$ ipython --no-banner

In [1]: import numpy as np

In [2]: from numpy import linalg as LA

In [3]: np.set_printoptions(suppress=True, linewidth=100)

In [4]: Y = np.array([[4], [1], [5]])

In [5]: basis = np.array([[2, 0, -2, -2, -1, 1, 2, -2]])

In [6]: F = Y @ basis

In [7]: F
Out[7]: 
array([[  8,   0,  -8,  -8,  -4,   4,   8,  -8],
       [  2,   0,  -2,  -2,  -1,   1,   2,  -2],
       [ 10,   0, -10, -10,  -5,   5,  10, -10]])

In [8]: G = F.T @ F

In [9]: G
Out[9]: 
array([[ 168,    0, -168, -168,  -84,   84,  168, -168],
       [   0,    0,    0,    0,    0,    0,    0,    0],
       [-168,    0,  168,  168,   84,  -84, -168,  168],
       [-168,    0,  168,  168,   84,  -84, -168,  168],
       [ -84,    0,   84,   84,   42,  -42,  -84,   84],
       [  84,    0,  -84,  -84,  -42,   42,   84,  -84],
       [ 168,    0, -168, -168,  -84,   84,  168, -168],
       [-168,    0,  168,  168,   84,  -84, -168,  168]])

In [10]: LA.matrix_rank(F, rtol=0.1)
Out[10]: np.int64(1)

In [11]: np.argsort(-LA.norm(F, axis=0).round(6), kind="stable")[:3]
Out[11]: array([0, 2, 3])

In [12]: th = np.radians(45)

In [13]: Rm = np.eye(8)

In [14]: Rm[3, 3] = Rm[5, 5] = np.cos(th)

In [15]: Rm[3, 5], Rm[5, 3] = -np.sin(th), np.sin(th)

In [16]: Rm.round(1)
Out[16]: 
array([[ 1. ,  0. ,  0. ,  0. ,  0. ,  0. ,  0. ,  0. ],
       [ 0. ,  1. ,  0. ,  0. ,  0. ,  0. ,  0. ,  0. ],
       [ 0. ,  0. ,  1. ,  0. ,  0. ,  0. ,  0. ,  0. ],
       [ 0. ,  0. ,  0. ,  0.7,  0. , -0.7,  0. ,  0. ],
       [ 0. ,  0. ,  0. ,  0. ,  1. ,  0. ,  0. ,  0. ],
       [ 0. ,  0. ,  0. ,  0.7,  0. ,  0.7,  0. ,  0. ],
       [ 0. ,  0. ,  0. ,  0. ,  0. ,  0. ,  1. ,  0. ],
       [ 0. ,  0. ,  0. ,  0. ,  0. ,  0. ,  0. ,  1. ]])

In [17]: Y = F @ Rm.T

In [18]: np.allclose(F @ F.T, Y @ Y.T)
Out[18]: True

In [19]: np.round(LA.svd(F, compute_uv=False), 1) + 0, np.round(LA.svd(Y, compute_uv=False), 1) + 0
Out[19]: (array([30.4,  0. ,  0. ]), array([30.4,  0. ,  0. ]))

In [20]: np.round(np.abs(Y - F).max(axis=0), 1)
Out[20]: array([0. , 0. , 0. , 0.6, 0. , 8.5, 0. , 0. ])

In [21]: x0 = np.array([3, 3, 3, 0, 1, 2, 0, 3])

In [22]: 8 - LA.matrix_rank(Rm - np.eye(8), tol=1e-8)
Out[22]: np.int64(6)

In [23]: [p for p in range(1, 25) if np.allclose(LA.matrix_power(Rm, p), np.eye(8))]
Out[23]: [8, 16, 24]

In [24]: np.round(LA.inv(Rm), 1)
Out[24]: 
array([[ 1. ,  0. ,  0. ,  0. ,  0. ,  0. ,  0. ,  0. ],
       [ 0. ,  1. ,  0. ,  0. ,  0. ,  0. ,  0. ,  0. ],
       [ 0. ,  0. ,  1. ,  0. ,  0. ,  0. ,  0. ,  0. ],
       [ 0. ,  0. ,  0. ,  0.7,  0. ,  0.7,  0. ,  0. ],
       [ 0. ,  0. ,  0. ,  0. ,  1. ,  0. ,  0. ,  0. ],
       [ 0. ,  0. ,  0. , -0.7,  0. ,  0.7,  0. ,  0. ],
       [ 0. ,  0. ,  0. ,  0. ,  0. ,  0. ,  1. ,  0. ],
       [ 0. ,  0. ,  0. ,  0. ,  0. ,  0. ,  0. ,  1. ]])

In [25]: np.round(np.abs(LA.eigvals(Rm)), 1)
Out[25]: array([1., 1., 1., 1., 1., 1., 1., 1.])

In [26]: np.round(LA.norm(x0), 1), round(LA.norm(Rm @ x0), 1)
Out[26]: (np.float64(6.4), np.float64(6.4))

In [27]: np.round(np.sort(np.abs(np.degrees(np.angle(LA.eigvals(Rm))))), 1)
Out[27]: array([ 0.,  0.,  0.,  0.,  0.,  0., 45., 45.])

In [28]: round(LA.det(Rm), 1)
Out[28]: np.float64(1.0)
